% python3 -q
>>> import numpy as np
>>> import numpy.linalg as la
>>> np.set_printoptions(suppress=True, linewidth=160)
>>> m1 = np.load("sample13.npy")
>>> m1
array([[ 0.85,  1.08, -1.77, -1.67],
       [ 0.9 ,  1.  , -0.66, -0.42],
       [ 0.19, -0.15, -1.23, -0.62],
       [ 0.75,  0.27, -1.83, -0.78]])
>>> # null space of dimension 1
>>> U, s, Vt = la.svd(m1)
>>> vecs = Vt[:(s > 1e-8).sum()]
>>> rng = np.random.default_rng(5664)
>>> x = m1[2] + -1 * m1[1] + rng.integers(2) * np.eye(4)[3]
>>> x
array([-0.71, -1.15, -0.57, -0.2 ])
>>> round(la.norm(x - vecs.T @ vecs @ x), 2)
np.float64(0.0)
>>> la.matrix_rank(np.vstack([m1, x]))
np.int64(3)
>>> np.round(np.diag(vecs.T @ vecs), 2)
array([0.55, 0.72, 0.87, 0.86])
>>> P = np.triu(np.array([[6, -9, 5, 2], [9, 6, -8, 8], [1, 3, -9, 5], [-1, 4, 2, -8]]), 1) + np.eye(4)
>>> other = P @ m1 @ la.inv(P)
>>> np.round(np.poly(other), 2) + 0
array([ 1.  ,  0.16, -2.41, -0.41,  0.  ])
>>> round(float(la.det(other)), 2)
0.0
>>> M = np.array([[-7, 4, 0, 0], [8, 3, 0, 0], [0, 0, -7, 4], [0, 0, 8, 3]])
>>> evals, vecs = la.eig(M)
>>> evals.round(2)
array([-9.55,  5.55, -9.55,  5.55])
>>> np.round(np.sort(la.eigvals(M.T)), 2)
array([-9.55, -9.55,  5.55,  5.55])
>>> M @ vecs[:, 0] - evals[0] * vecs[:, 0]
array([0., 0., 0., 0.])
>>> W0 = np.load("dump.npy")
>>> W0
array([[  2. ,  22. , -14. ],
       [  0.4,  -1.3,  -0.1],
       [ -2.8,  -0.2,  -0.8],
       [ -1.9,   0.6,  -1.2],
       [  0.5,  -1.2,   1.2],
       [  0.5,  -0.4,   0.6],
       [  0.8,  -0.3,  -1.5],
       [ -0.7,   0.4,   1.4],
       [ -0.7,   0.7,   1.8],
       [  1.1,  -0.3,   0.2],
       [  1.1,  -0.1,   0. ],
       [  0.9,   0.3,  -0.2],
       [ -0.4,  -0.8,   1.1],
       [ -0.2,  -1.5,   1.2],
       [ -1.8,  -0.1,   0.2],
       [ -0.4,  -0.1,   0.1],
       [ -0.4,  -1. ,  -0.1],
       [  2.3,  -0.1,  -0.7],
       [  0.1,  -1.3,  -0.1],
       [ -0.7,  -0.3,  -0.6],
       [  0.5,  -1.6,   0.6],
       [  0.1,  -1.1,   0.2],
       [  1.7,  -0.6,  -1. ],
       [  0.5,   1.5,   1.6]])
>>> cov = W0.T @ W0
>>> np.round(la.svd(W0, compute_uv=False) ** 2, 2)
array([701.42,  30.6 ,  17.54])
>>> np.round(la.eigvalsh(cov)[::-1], 2)
array([701.42,  30.6 ,  17.54])
>>> np.allclose(cov, cov.T)
True
>>> np.round(np.diag(cov), 2)
array([ 33.91, 500.7 , 214.95])
>>> cov = np.cov(W0, rowvar=False)
>>> cov.round(2)
array([[  1.46,   1.72,  -1.21],
       [  1.72,  21.45, -13.17],
       [ -1.21, -13.17,   9.16]])
>>> np.round(la.eigvalsh(cov)[::-1], 2)
array([29.99,  1.33,  0.76])
>>> np.round(np.corrcoef(W0.T), 2)
array([[ 1.  ,  0.31, -0.33],
       [ 0.31,  1.  , -0.94],
       [-0.33, -0.94,  1.  ]])
>>> np.argsort(-W0.std(axis=0).round(6), kind="stable")
array([1, 2, 0])
>>> x = np.array([1, 2, 2])
>>> target = W0 @ x
>>> np.round(la.solve(W0.T @ W0, W0.T @ target), 2)
array([1., 2., 2.])
>>> target.round(2)
array([18. , -2.4, -4.8, -3.1,  0.5,  0.9, -2.8,  2.9,  4.3,  0.9,  0.9,  1.1,  0.2, -0.8, -1.6, -0.4, -2.6,  0.7, -2.7, -2.5, -1.5, -1.7, -1.5,  6.7])
>>> try:
...     la.solve(W0, target)
... except la.LinAlgError as e:
...     print(repr(e))
... 
LinAlgError('Last 2 dimensions of the array must be square')
>>> np.round(la.pinv(W0) @ W0, 2) + 0
array([[1., 0., 0.],
       [0., 1., 0.],
       [0., 0., 1.]])
>>> target = target + 0.02 * rng.normal(size=24)
>>> target.round(2)
array([18.  , -2.4 , -4.76, -3.1 ,  0.53,  0.93, -2.83,  2.92,  4.29,  0.91,  0.9 ,  1.07,  0.2 , -0.82, -1.6 , -0.43, -2.62,  0.69, -2.71, -2.48, -1.49,
       -1.68, -1.48,  6.71])
>>> b, *_ = la.lstsq(W0, target)
>>> b.round()
array([1., 2., 2.])
>>> np.round(la.norm(target - W0 @ b), 2)
np.float64(0.09)
>>> P = W0 @ la.solve(W0.T @ W0, W0.T)
>>> la.matrix_rank(np.eye(24) - P)
np.int64(21)
>>> data = np.array([[3, 4, 5, 6], [7, 8, 9, 10], [11, 12, 13, 14], [15, 16, 17, 18]])
>>> lab = rng.permutation(4)
>>> lab
array([1, 0, 3, 2])
>>> other = data[lab][:, lab]
>>> np.allclose(other, data)
False
>>> round(la.det(other), 2), np.round(la.det(data[lab]), 2)
(np.float64(0.0), np.float64(0.0))
>>> other
array([[ 8,  7, 10,  9],
       [ 4,  3,  6,  5],
       [16, 15, 18, 17],
       [12, 11, 14, 13]])
>>> np.diag(other)
array([ 8,  3, 18, 13])
>>> mat = np.loadtxt("layer5.csv", delimiter=",")
>>> mat
array([[ 1.,  0.,  0.,  0.],
       [-3.,  1.,  0.,  0.],
       [ 6., -6.,  1.,  0.],
       [ 7.,  6., -9.,  1.]])
>>> la.cond(mat) > 100
np.True_
>>> other = np.array([[3, 1, -3], [4, 5, -2]])
>>> C = np.kron(other, mat)
>>> la.matrix_rank(C)
np.int64(8)
>>> round(la.norm(C, 2), 2), np.round(la.norm(other, 2) * la.norm(mat, 2), 2)
(np.float64(99.28), np.float64(99.28))
>>> lab = rng.permutation(4)
>>> lab
array([1, 3, 2, 0])
>>> other = mat[lab][:, lab]
>>> other
array([[ 1.,  0.,  0., -3.],
       [ 6.,  1., -9.,  7.],
       [-6.,  0.,  1.,  6.],
       [ 0.,  0.,  0.,  1.]])
>>> np.trace(other)
np.float64(4.0)
>>> round(float(la.det(other)), 2), np.round(la.det(mat[lab]), 2)
(1.0, np.float64(1.0))
>>> J = np.load("arr.npy")
>>> J
array([[-1.44,  0.81, -1.48],
       [-0.18, -0.27, -1.34],
       [ 0.06, -0.06, -0.02],
       [-0.88,  0.4 , -1.2 ]])
>>> # null space of dimension 1
>>> other = mat / np.sqrt((mat ** 2).mean(axis=1, keepdims=True))
>>> other[3].round(2)
array([ 1.08,  0.93, -1.39,  0.15])
>>> mat - mat.mean(axis=1, keepdims=True)
array([[  0.75,  -0.25,  -0.25,  -0.25],
       [ -2.5 ,   1.5 ,   0.5 ,   0.5 ],
       [  5.75,  -6.25,   0.75,  -0.25],
       [  5.75,   4.75, -10.25,  -0.25]])
>>> F = np.array([[2.04, -0.99, -5.0],
...     [2.01, -0.97, -5.0],
...     [1.96, -1.03, -4.97],
...     [2.0, -1.0, -5.01],
...     [1.97, 2.98, 4.98],
...     [2.02, 2.98, 5.02],
...     [2.01, 2.97, 4.98],
...     [2.01, 3.01, 4.99],
...     [3.99, 0.01, 5.01],
...     [4.02, 0.01, 4.98],
...     [4.0, -0.03, 4.99],
...     [4.0, -0.01, 5.0]])
>>> u, v = F[2], F[5]
>>> round(u @ u, 2)
np.float64(29.6)
>>> round(u @ v, 2)
np.float64(-24.06)
>>> pr = (u @ v) / (u @ u) * u
>>> np.round(v - pr, 2)
array([3.61, 2.14, 0.98])
>>> round(float(la.norm(u + v) ** 2 + la.norm(u - v) ** 2), 2)
135.53
>>> round((v - pr) @ u, 2)
np.float64(-0.0)
>>> np.round(np.outer(u, v), 2)
array([[  3.96,   5.84,   9.84],
       [ -2.08,  -3.07,  -5.17],
       [-10.04, -14.81, -24.95]])
>>> round(la.norm(F, 2), 2)
np.float64(18.65)
>>> np.round(la.norm(F) ** 2 / la.norm(F, 2) ** 2, 2)
np.float64(1.25)
>>> round(la.norm(F[5] - F[8]), 2)
np.float64(3.56)
>>> np.round(la.norm(F, axis=1), 2)
array([5.49, 5.48, 5.44, 5.49, 6.13, 6.18, 6.14, 6.16, 6.4 , 6.4 , 6.4 , 6.4 ])
>>> la.norm(F, axis=1).argmax()
np.int64(8)
>>> np.round(la.norm(F, axis=0), 2)
array([ 9.81,  6.29, 17.3 ])
>>> round(la.norm(F, 1), 2), round(la.norm(F, np.inf), 2)
(np.float64(59.93), np.float64(10.02))
>>> x = np.array([4, 4, 2])
>>> np.round(F @ x, 2)
array([-5.8 , -5.84, -6.22, -6.02, 29.76, 30.04, 29.88, 30.06, 26.02, 26.08, 25.86, 25.96])
>>> np.round(np.einsum("ij,j->i", F, x), 2)
array([-5.8 , -5.84, -6.22, -6.02, 29.76, 30.04, 29.88, 30.06, 26.02, 26.08, 25.86, 25.96])
>>> F @ np.eye(3)[0]
array([2.04, 2.01, 1.96, 2.  , 1.97, 2.02, 2.01, 2.01, 3.99, 4.02, 4.  , 4.  ])
>>> np.sign((F @ x).round(6))
array([-1., -1., -1., -1.,  1.,  1.,  1.,  1.,  1.,  1.,  1.,  1.])
>>> (F @ x).argmax()
np.int64(7)
>>> [int(la.matrix_rank(la.matrix_power(mat, p))) for p in range(1, 5)]
[4, 4, 4, 4]
>>> mat @ mat
array([[  1.,   0.,   0.,   0.],
       [ -6.,   1.,   0.,   0.],
       [ 30., -12.,   1.,   0.],
       [-58.,  66., -18.,   1.]])
>>> np.round(la.matrix_power(mat - np.diag(np.diag(mat)), 4), 2)
array([[0., 0., 0., 0.],
       [0., 0., 0., 0.],
       [0., 0., 0., 0.],
       [0., 0., 0., 0.]])
>>> other = F + rng.integers(-2, 3, (12, 1)) @ rng.integers(-2, 3, (1, 3))
>>> other.round(2)
array([[ 0.04,  1.01, -3.  ],
       [ 1.01,  0.03, -4.  ],
       [ 1.96, -1.03, -4.97],
       [ 4.  , -3.  , -7.01],
       [ 3.97,  0.98,  2.98],
       [ 2.02,  2.98,  5.02],
       [ 4.01,  0.97,  2.98],
       [ 1.01,  4.01,  5.99],
       [ 4.99, -0.99,  4.01],
       [ 4.02,  0.01,  4.98],
       [ 2.  ,  1.97,  6.99],
       [ 5.  , -1.01,  4.  ]])
>>> np.abs(other - F).sum(axis=1)
array([6., 3., 0., 6., 6., 0., 6., 3., 3., 0., 6., 3.])
>>> np.round(other - F, 2)
array([[-2.,  2.,  2.],
       [-1.,  1.,  1.],
       [ 0.,  0.,  0.],
       [ 2., -2., -2.],
       [ 2., -2., -2.],
       [ 0.,  0.,  0.],
       [ 2., -2., -2.],
       [-1.,  1.,  1.],
       [ 1., -1., -1.],
       [ 0.,  0.,  0.],
       [-2.,  2.,  2.],
       [ 1., -1., -1.]])
>>> Q, _ = la.qr(np.array([[-1.0, -0.6, 0.1],
...     [0.7, -1.0, 0.5],
...     [-1.1, 1.2, 1.3],
...     [-2.9, 0.7, 1.8]]))
>>> A = Q @ Q.T
>>> A.round(2)
array([[ 0.55,  0.01, -0.39,  0.31],
       [ 0.01,  1.  ,  0.01, -0.01],
       [-0.39,  0.01,  0.66,  0.27],
       [ 0.31, -0.01,  0.27,  0.79]])
>>> other = np.c_[F[:, :2] @ np.array([[-5, 2], [4, 3]]), np.array([0, -1, -1, -1, -1, 2, 1, -1, -1, 0, 0, 2])]
>>> other.round(2)
array([[-14.16,   1.11,   0.  ],
       [-13.93,   1.11,  -1.  ],
       [-13.92,   0.83,  -1.  ],
       [-14.  ,   1.  ,  -1.  ],
       [  2.07,  12.88,  -1.  ],
       [  1.82,  12.98,   2.  ],
       [  1.83,  12.93,   1.  ],
       [  1.99,  13.05,  -1.  ],
       [-19.91,   8.01,  -1.  ],
       [-20.06,   8.07,   0.  ],
       [-20.12,   7.91,   0.  ],
       [-20.04,   7.97,   2.  ]])
>>> np.round(la.lstsq(F, other[:, 0])[0], 2) + 0
array([-5.,  4.,  0.])
>>> np.round(la.norm(other - F @ la.lstsq(F, other)[0], axis=0), 2) + 0
array([0. , 0. , 3.5])
>>> cen = (F - F.mean(axis=0)) / F.std(axis=0)
>>> np.argwhere(np.abs(cen) > 2)
array([], shape=(0, 2), dtype=int64)
>>> cen.std(axis=0)
array([1., 1., 1.])
>>> b = la.lstsq(np.delete(cen, 1, axis=1), cen[:, 1])[0]
>>> round(1 - np.var(cen[:, 1] - np.delete(cen, 1, axis=1) @ b), 2)
np.float64(1.0)
